>>> import numpy as np
>>> from numpy import linalg as LA
>>> np.set_printoptions(precision=3, suppress=True, linewidth=120, legacy="1.25")
>>> rnd = lambda a: np.round(a, 3) + 0
>>> E = np.loadtxt("layer5.csv", delimiter=",")
>>> E
array([[0., 0., 0., 0., 0., 1., 0., 0., 0.],
       [1., 0., 0., 0., 0., 0., 0., 0., 0.],
       [0., 1., 0., 0., 0., 0., 0., 0., 0.],
       [0., 0., 1., 0., 0., 0., 0., 0., 0.],
       [0., 0., 0., 0., 0., 0., 0., 1., 0.],
       [0., 0., 0., 0., 0., 0., 1., 0., 0.],
       [0., 0., 0., 1., 0., 0., 0., 0., 0.],
       [0., 0., 0., 0., 0., 0., 0., 0., 1.],
       [0., 0., 0., 0., 1., 0., 0., 0., 0.]])
>>> E.T @ E
array([[1., 0., 0., 0., 0., 0., 0., 0., 0.],
       [0., 1., 0., 0., 0., 0., 0., 0., 0.],
       [0., 0., 1., 0., 0., 0., 0., 0., 0.],
       [0., 0., 0., 1., 0., 0., 0., 0., 0.],
       [0., 0., 0., 0., 1., 0., 0., 0., 0.],
       [0., 0., 0., 0., 0., 1., 0., 0., 0.],
       [0., 0., 0., 0., 0., 0., 1., 0., 0.],
       [0., 0., 0., 0., 0., 0., 0., 1., 0.],
       [0., 0., 0., 0., 0., 0., 0., 0., 1.]])
>>> rnd(LA.svd(E, compute_uv=False))
array([1., 1., 1., 1., 1., 1., 1., 1., 1.])
>>> E @ E
array([[0., 0., 0., 0., 0., 0., 1., 0., 0.],
       [0., 0., 0., 0., 0., 1., 0., 0., 0.],
       [1., 0., 0., 0., 0., 0., 0., 0., 0.],
       [0., 1., 0., 0., 0., 0., 0., 0., 0.],
       [0., 0., 0., 0., 0., 0., 0., 0., 1.],
       [0., 0., 0., 1., 0., 0., 0., 0., 0.],
       [0., 0., 1., 0., 0., 0., 0., 0., 0.],
       [0., 0., 0., 0., 1., 0., 0., 0., 0.],
       [0., 0., 0., 0., 0., 0., 0., 1., 0.]])
>>> (E != 0).astype(int)
array([[0, 0, 0, 0, 0, 1, 0, 0, 0],
       [1, 0, 0, 0, 0, 0, 0, 0, 0],
       [0, 1, 0, 0, 0, 0, 0, 0, 0],
       [0, 0, 1, 0, 0, 0, 0, 0, 0],
       [0, 0, 0, 0, 0, 0, 0, 1, 0],
       [0, 0, 0, 0, 0, 0, 1, 0, 0],
       [0, 0, 0, 1, 0, 0, 0, 0, 0],
       [0, 0, 0, 0, 0, 0, 0, 0, 1],
       [0, 0, 0, 0, 1, 0, 0, 0, 0]])
>>> np.flatnonzero(LA.matrix_power((E != 0) + (E.T != 0) + np.eye(9), 9)[5])
array([0, 1, 2, 3, 5, 6])
>>> (LA.matrix_power((E != 0) + (E.T != 0) + np.eye(9), 9) > 0).astype(int)
array([[1, 1, 1, 1, 0, 1, 1, 0, 0],
       [1, 1, 1, 1, 0, 1, 1, 0, 0],
       [1, 1, 1, 1, 0, 1, 1, 0, 0],
       [1, 1, 1, 1, 0, 1, 1, 0, 0],
       [0, 0, 0, 0, 1, 0, 0, 1, 1],
       [1, 1, 1, 1, 0, 1, 1, 0, 0],
       [1, 1, 1, 1, 0, 1, 1, 0, 0],
       [0, 0, 0, 0, 1, 0, 0, 1, 1],
       [0, 0, 0, 0, 1, 0, 0, 1, 1]])
>>> rng = np.random.default_rng(98944)
>>> labels = rng.permutation(9)
>>> A2 = E[:, labels] * rng.choice([-1, 1], 9)
>>> A2
array([[-1.,  0.,  0.,  0., -0.,  0.,  0., -0., -0.],
       [-0.,  0.,  0.,  0., -0.,  0.,  0., -0., -1.],
       [-0.,  1.,  0.,  0., -0.,  0.,  0., -0., -0.],
       [-0.,  0.,  0.,  1., -0.,  0.,  0., -0., -0.],
       [-0.,  0.,  0.,  0., -0.,  1.,  0., -0., -0.],
       [-0.,  0.,  0.,  0., -1.,  0.,  0., -0., -0.],
       [-0.,  0.,  1.,  0., -0.,  0.,  0., -0., -0.],
       [-0.,  0.,  0.,  0., -0.,  0.,  1., -0., -0.],
       [-0.,  0.,  0.,  0., -0.,  0.,  0., -1., -0.]])
>>> Uu, _, VT = LA.svd(E.T @ A2)
>>> labels
array([5, 1, 3, 2, 6, 7, 8, 4, 0])
>>> F = np.load("test13.npy")
>>> F
array([[ 0, -2, -1, -1,  1,  2,  2,  1,  0,  2],
       [ 0,  0, -2,  0,  2,  1,  1, -2,  0, -1],
       [ 0,  0,  0, -2, -2,  0,  2, -1, -2, -1],
       [ 0,  0,  0,  0, -1,  2,  2, -2,  1, -1],
       [ 0,  0,  0,  0,  0, -1,  1,  1,  1,  2],
       [ 0,  0,  0,  0,  0,  0,  0,  2,  2,  2],
       [ 0,  0,  0,  0,  0,  0,  0,  1,  0, -2],
       [ 0,  0,  0,  0,  0,  0,  0,  0,  2,  1],
       [ 0,  0,  0,  0,  0,  0,  0,  0,  0,  0],
       [ 0,  0,  0,  0,  0,  0,  0,  0,  0,  0]])
>>> rank = LA.matrix_rank(F)
>>> rank
8
>>> ns = LA.svd(F)[2][rank:].T
>>> ns.shape
(10, 2)
>>> rnd(F @ ns)
array([[0., 0.],
       [0., 0.],
       [0., 0.],
       [0., 0.],
       [0., 0.],
       [0., 0.],
       [0., 0.],
       [0., 0.],
       [0., 0.],
       [0., 0.]])
>>> [int(LA.matrix_rank(np.delete(F, i, axis=0))) for i in range(10)]
[7, 7, 7, 7, 7, 7, 7, 7, 8, 8]
>>> [int(LA.matrix_rank(F[:, :j + 1])) for j in range(10)]
[0, 1, 2, 3, 4, 5, 5, 6, 7, 8]
>>> Uu, sv, VT = LA.svd(F)
>>> vecs = VT[:(sv > 1e-8).sum()]
>>> vec = F[7] + 3 * F[6] + rng.integers(2) * np.eye(10)[5]
>>> vec
array([ 0.,  0.,  0.,  0.,  0.,  1.,  0.,  3.,  2., -5.])
>>> rnd(vecs.T @ vecs)
array([[ 0.   ,  0.   ,  0.   ,  0.   ,  0.   ,  0.   ,  0.   ,  0.   ,  0.   ,  0.   ],
       [ 0.   ,  0.852, -0.246,  0.148, -0.197, -0.049, -0.049,  0.   ,  0.   ,  0.   ],
       [ 0.   , -0.246,  0.59 ,  0.246, -0.328, -0.082, -0.082,  0.   ,  0.   ,  0.   ],
       [ 0.   ,  0.148,  0.246,  0.852,  0.197,  0.049,  0.049,  0.   ,  0.   ,  0.   ],
       [ 0.   , -0.197, -0.328,  0.197,  0.738, -0.066, -0.066,  0.   ,  0.   ,  0.   ],
       [ 0.   , -0.049, -0.082,  0.049, -0.066,  0.984, -0.016,  0.   ,  0.   ,  0.   ],
       [ 0.   , -0.049, -0.082,  0.049, -0.066, -0.016,  0.984,  0.   ,  0.   ,  0.   ],
       [ 0.   ,  0.   ,  0.   ,  0.   ,  0.   ,  0.   ,  0.   ,  1.   ,  0.   ,  0.   ],
       [ 0.   ,  0.   ,  0.   ,  0.   ,  0.   ,  0.   ,  0.   ,  0.   ,  1.   ,  0.   ],
       [ 0.   ,  0.   ,  0.   ,  0.   ,  0.   ,  0.   ,  0.   ,  0.   ,  0.   ,  1.   ]])
>>> np.allclose(vecs.T @ vecs @ vec, vec)
False
>>> LA.matrix_rank(np.vstack([F, vec]))
9
>>> np.abs(F).max()
2
>>> rnd(LA.svd(F, compute_uv=False))
array([6.068, 5.18 , 3.954, 3.151, 2.23 , 1.682, 0.858, 0.496, 0.   , 0.   ])
>>> F.shape
(10, 10)
>>> np.zeros(10, 10)
Traceback (most recent call last):
  File "<python-input-37>", line 1, in <module>
    np.zeros(10, 10)
    ~~~~~~~~^^^^^^^^
TypeError: Cannot interpret '10' as a data type
>>> np.diff(F, axis=0)
array([[ 0,  2, -1,  1,  1, -1, -1, -3,  0, -3],
       [ 0,  0,  2, -2, -4, -1,  1,  1, -2,  0],
       [ 0,  0,  0,  2,  1,  2,  0, -1,  3,  0],
       [ 0,  0,  0,  0,  1, -3, -1,  3,  0,  3],
       [ 0,  0,  0,  0,  0,  1, -1,  1,  1,  0],
       [ 0,  0,  0,  0,  0,  0,  0, -1, -2, -4],
       [ 0,  0,  0,  0,  0,  0,  0, -1,  2,  3],
       [ 0,  0,  0,  0,  0,  0,  0,  0, -2, -1],
       [ 0,  0,  0,  0,  0,  0,  0,  0,  0,  0]])
>>> F.sum(axis=1)
array([ 4, -1, -6,  1,  4,  6, -1,  3,  0,  0])
>>> LA.matrix_rank(F)
8
>>> F - F[0]
array([[ 0,  0,  0,  0,  0,  0,  0,  0,  0,  0],
       [ 0,  2, -1,  1,  1, -1, -1, -3,  0, -3],
       [ 0,  2,  1, -1, -3, -2,  0, -2, -2, -3],
       [ 0,  2,  1,  1, -2,  0,  0, -3,  1, -3],
       [ 0,  2,  1,  1, -1, -3, -1,  0,  1,  0],
       [ 0,  2,  1,  1, -1, -2, -2,  1,  2,  0],
       [ 0,  2,  1,  1, -1, -2, -2,  0,  0, -4],
       [ 0,  2,  1,  1, -1, -2, -2, -1,  2, -1],
       [ 0,  2,  1,  1, -1, -2, -2, -1,  0, -2],
       [ 0,  2,  1,  1, -1, -2, -2, -1,  0, -2]])
>>> np.count_nonzero(F)
38
>>> np.unravel_index(np.abs(F).argmax(), F.shape)
(0, 1)
>>> [round(float(x), 3) for x in LA.svd(F, compute_uv=False)[:3]]
[6.068, 5.18, 3.954]
>>> rnd(LA.norm(F, 2) / LA.norm(F))
0.613
>>> LA.matrix_rank(F, rtol=0.1)
7
>>> LA.cond(F) > 100
True
>>> A = np.load("mat.npy")
>>> A
array([[ -1.379,   1.036,   1.14 ,   1.776,   0.196,   0.065],
       [  4.76 ,  -3.323,  -3.307,  -5.687,  -1.092,   0.096],
       [ -0.939,   0.654,   0.653,   1.148,   0.316,   0.1  ],
       [ -0.379,   0.182,   0.043,   0.569,   0.083,   0.007],
       [ -0.637,   0.561,   0.188,   0.676,  -0.11 ,  -0.029],
       [ -3.76 ,   2.634,   2.69 ,   4.49 ,   0.873,  -0.253],
       [ -1.923,   1.421,   1.304,   2.582,   0.662,  -0.095],
       [  1.189,  -0.846,  -1.05 ,  -1.514,  -0.396,  -0.135],
       [ -1.505,   1.228,   1.305,   1.936,   0.451,  -0.106],
       [ -1.268,   0.796,   0.989,   1.518,   0.101,   0.004],
       [ -5.62 ,   4.235,   4.18 ,   7.198,   1.235,   0.289],
       [  1.656,  -1.214,  -1.408,  -2.306,  -0.503,  -0.041],
       [ -0.516,   0.383,   0.475,   0.714,   0.026,   0.028],
       [ -6.297,   4.647,   4.7  ,   7.819,   1.516,   0.01 ],
       [  0.712,  -0.685,  -0.58 ,  -0.909,  -0.132,   0.014],
       [  2.778,  -2.133,  -2.333,  -3.696,  -0.622,   0.002],
       [  4.723,  -3.652,  -3.469,  -5.634,  -1.222,   0.095],
       [  4.36 ,  -3.137,  -3.341,  -5.431,  -0.962,  -0.013],
       [ -7.439,   5.7  ,   5.627,   9.324,   1.853,   0.108],
       [ -1.413,   0.939,   0.956,   1.646,   0.361,  -0.052],
       [ -2.598,   1.944,   2.116,   3.282,   0.681,  -0.057],
       [  7.308,  -5.316,  -5.457,  -8.903,  -1.828,   0.037],
       [ -0.059,  -0.129,  -0.044,  -0.171,  -0.055,  -0.05 ],
       [  4.014,  -3.139,  -2.959,  -4.966,  -1.019,  -0.037],
       [  3.461,  -2.625,  -2.498,  -4.213,  -0.853,   0.036],
       [  1.183,  -1.216,  -1.073,  -1.812,  -0.347,  -0.061],
       [-11.501,   8.73 ,   8.721,  14.511,   3.104,  -0.017],
       [ -7.859,   5.975,   5.965,   9.908,   1.99 ,   0.009],
       [  1.899,  -1.525,  -1.178,  -2.208,  -0.515,  -0.031],
       [  5.28 ,  -3.932,  -4.047,  -6.47 ,  -1.286,  -0.026],
       [ -5.682,   4.301,   3.919,   6.869,   1.471,   0.105],
       [ -0.267,   0.161,   0.121,   0.331,   0.234,  -0.06 ],
       [  4.881,  -3.473,  -3.853,  -6.051,  -1.312,   0.079],
       [ -3.315,   2.59 ,   2.651,   4.1  ,   0.848,  -0.002],
       [  4.862,  -3.558,  -3.569,  -6.21 ,  -1.212,  -0.077],
       [ -2.232,   1.484,   1.551,   2.828,   0.426,  -0.01 ],
       [  2.599,  -2.027,  -1.991,  -3.452,  -0.576,  -0.058],
       [  0.817,  -0.644,  -0.571,  -1.146,  -0.142,   0.1  ]])
>>> Xc = A - A.mean(axis=0)
>>> vecs = LA.svd(Xc)[2][:1]
>>> A2 = Xc - Xc @ vecs.T @ vecs
>>> rnd((Xc @ vecs.T).std(axis=0))
array([7.975])
